$ python -q
>>> import numpy as np
>>> import numpy.linalg as la
>>> np.set_printoptions(suppress=True, linewidth=100)
>>> arr = np.load("sample14.npy")
>>> print(arr)
[[ 1  3  3  3  2 -1  3 -3 -2  0 -1]
 [-2  2  2 -1  3 -1  2  3 -3  1 -2]
 [-2  2  2 -1  3 -1  2  3 -3  1 -2]
 [-3  3  2 -3 -2  1  2  2 -1 -3 -2]]
>>> la.cond(arr) > 100
np.True_
>>> [round(float(x), 3) for x in la.svd(arr, compute_uv=False)[:3]]
[11.38, 7.402, 5.45]
>>> round(float(la.norm(arr, 2) / la.norm(arr)), 3)
0.778
>>> la.matrix_rank(arr, rtol=0.1)
np.int64(3)
>>> np.argsort(-la.norm(arr, axis=0).round(6), kind="stable")[:3]
array([7, 1, 4])
>>> x0 = np.array([-3, 2, 6, 6, -5, 2, -1, 4, 3, 3, 6])
>>> a = np.maximum(arr @ x0, 0)
>>> print(arr.T @ a)
[-9  9  6 -9 -6  3  6  6 -3 -9 -6]
>>> np.flatnonzero(a > 1e-9)
array([3])
>>> np.round(np.tanh(arr @ x0), 3)
array([ 0.   , -1.   , -1.   ,  0.995])
>>> arr * (a > 1e-9)[:, None]
array([[ 0,  0,  0,  0,  0,  0,  0,  0,  0,  0,  0],
       [ 0,  0,  0,  0,  0,  0,  0,  0,  0,  0,  0],
       [ 0,  0,  0,  0,  0,  0,  0,  0,  0,  0,  0],
       [-3,  3,  2, -3, -2,  1,  2,  2, -1, -3, -2]])
>>> E = np.loadtxt("mat.csv", delimiter=",")
>>> E
array([[-0.726,  0.03 , -0.611,  0.319],
       [-0.139, -0.07 , -0.422,  0.226],
       [-0.963, -0.721, -0.848,  0.572],
       [ 0.993,  0.766,  0.975, -0.804],
       [ 0.989,  0.598,  0.969, -0.774],
       [ 0.985,  0.551,  0.925, -0.664],
       [ 0.998,  0.879,  0.995, -0.907],
       [ 0.986,  0.965,  0.977, -0.84 ],
       [ 0.935,  0.8  ,  0.862, -0.604],
       [ 0.977,  0.493,  0.925, -0.664],
       [ 0.837,  0.89 ,  0.8  , -0.565],
       [ 0.987,  0.363,  0.953, -0.716],
       [-0.976, -0.898, -0.963,  0.786],
       [-0.999, -0.585, -0.987,  0.843],
       [ 0.982,  0.726,  0.954, -0.744],
       [-0.735,  0.129, -0.515,  0.245],
       [ 0.932,  0.8  ,  0.827, -0.565],
       [ 0.973,  0.254,  0.94 , -0.686],
       [-1.   , -0.954, -0.999,  0.955],
       [-0.254, -0.245, -0.264,  0.149],
       [-0.696, -0.04 , -0.345,  0.159],
       [ 0.827,  0.701,  0.797, -0.53 ]])
>>> cov = np.cov(E, rowvar=False)
>>> np.round(np.median(E, axis=0), 3)
array([ 0.885,  0.428,  0.814, -0.565])
>>> print(np.round(E.std(axis=0), 3))
[0.847 0.596 0.797 0.612]
>>> np.argsort(-E.std(axis=0).round(6), kind="stable")
array([0, 2, 3, 1])
>>> np.round(la.eigvalsh(cov)[::-1], 3)
array([2.116, 0.054, 0.01 , 0.002])
>>> round(float(np.corrcoef(E[:, 0], E[:, 3])[0, 1]), 3)
-0.974
